% python3 -q
>>> import numpy as np
>>> import numpy.linalg as la
>>> np.set_printoptions(precision=1, suppress=True, linewidth=100, floatmode="fixed")
>>> def rnd(a):
...     return np.round(a, 1) + 0
... 
>>> W0 = np.load("m.npy")
>>> W0
array([[-1.9,  3.0,  1.0],
       [-1.0, -4.9, -1.0],
       [-2.0,  3.0,  1.1]])
>>> la.matrix_rank(W0, rtol=0.1)
np.int64(2)
>>> np.argsort(-la.norm(W0, axis=0).round(6), kind="stable")[:3]
array([1, 0, 2])
>>> [round(float(x), 1) for x in la.svd(W0, compute_uv=False)[:3]]
[6.8, 2.7, 0.1]
>>> la.cond(W0) > 100
np.True_
>>> r0 = np.array([4, 1, -3])
>>> Y = W0 + np.outer(r0, np.eye(3)[2])
>>> Y
array([[-1.9,  3.0,  5.0],
       [-1.0, -4.9,  0.0],
       [-2.0,  3.0, -1.9]])
>>> C2 = Y.T @ Y
>>> rnd(np.trace(C2)), rnd((Y ** 2).sum())
(np.float64(79.2), np.float64(79.2))
>>> rnd(np.diag(C2))
array([ 8.6, 42.0, 28.6])
>>> rnd(la.svd(Y, compute_uv=False) ** 2)
array([48.6, 24.1,  6.5])
>>> arr = np.loadtxt("x.csv", delimiter=",")
>>> rnd(arr)
array([[-1.1,  0.7,  1.1],
       [ 0.8,  0.6, -0.7],
       [ 0.1,  1.2,  0.0],
       [ 1.4,  0.8, -1.6],
       [ 0.6, -0.1, -0.5],
       [ 0.0,  0.0,  0.0],
       [ 2.6,  0.2, -2.6],
       [-1.0,  0.4,  0.9],
       [-0.1, -0.5,  0.2],
       [-1.1,  1.7,  1.1],
       [ 1.3,  1.1, -1.2],
       [ 0.1,  0.3,  0.1],
       [ 1.2,  0.5, -1.3]])
>>> Ac = arr - arr.mean(axis=0)
>>> vecs = la.svd(Ac)[2][:2]
>>> Y = Ac - Ac @ vecs.T @ vecs
>>> rnd(np.diag(vecs.T @ vecs))
array([0.5, 1.0, 0.5])
>>> rnd(np.cov(Ac @ vecs.T, rowvar=False))
array([[2.4, 0.0],
       [0.0, 0.3]])
>>> rnd(Y.std(axis=0))
array([0.1, 0.0, 0.1])
>>> z = arr[:, 1] > np.median(arr[:, 1])
>>> r0 = arr[z].mean(axis=0) - arr[~z].mean(axis=0)
>>> rnd((((arr - arr.mean(axis=0)) @ r0 > 0) == z).mean())
np.float64(0.8)
>>> z.astype(int)
array([1, 1, 1, 1, 0, 0, 0, 0, 0, 1, 1, 0, 0])
>>> ((arr - arr.mean(axis=0)) @ r0 > 0).astype(int)
array([1, 0, 1, 0, 0, 0, 0, 1, 0, 1, 1, 0, 0])
>>> rnd(r0)
array([-0.3,  0.9,  0.2])
>>> Ac = arr - arr.mean(axis=1)
Traceback (most recent call last):
  File "<python-input-31>", line 1, in <module>
    Ac = arr - arr.mean(axis=1)
         ~~~~^~~~~~~~~~~~~~~~~~
ValueError: operands could not be broadcast together with shapes (13,3) (13,) 
>>> Ac = arr - arr.mean(axis=0)
>>> U, sig, vt = la.svd(Ac, full_matrices=False)
>>> rnd(sig)
array([5.4, 2.0, 0.3])
>>> rnd(np.abs(vt[-1]))
array([0.7, 0.0, 0.7])
>>> x0 = np.array([4, -3, -5])
>>> rhs = arr @ x0
>>> try:
...     la.solve(arr, rhs)
... except la.LinAlgError as e:
...     print(e)
... 
Last 2 dimensions of the array must be square
>>> rnd(rhs)
array([-11.9,   5.1,  -3.2,  11.4,   5.1,  -0.1,  22.7,  -9.7,   0.3, -14.8,   7.9,  -1.2,   9.6])
>>> rnd(la.solve(arr.T @ arr, arr.T @ rhs))
array([ 4.0, -3.0, -5.0])
>>> rnd(la.pinv(arr) @ arr)
array([[1.0, 0.0, 0.0],
       [0.0, 1.0, 0.0],
       [0.0, 0.0, 1.0]])
>>> rng = np.random.default_rng(20)
>>> rhs = rhs + 0.3 * rng.normal(size=13)
>>> rnd(rhs)
array([-12.0,   5.5,  -2.8,  11.5,   5.2,  -0.3,  22.5, -10.0,   0.0, -14.5,   7.9,  -1.1,   9.5])
>>> coef, *_ = la.lstsq(arr, rhs)
>>> rnd(la.norm(rhs - arr @ coef))
np.float64(0.7)
>>> coef.round()
array([ 4.0, -3.0, -5.0])
>>> rnd(coef)
array([ 4.4, -2.9, -4.6])
>>> [round(float(la.norm(la.solve(arr.T @ arr + lam * np.eye(3), arr.T @ rhs))), 2) for lam in (0, 1, 10, 100)]
[6.96, 6.62, 4.91, 1.53]
>>> rnd(arr.T @ (rhs - arr @ coef))
array([0.0, 0.0, 0.0])
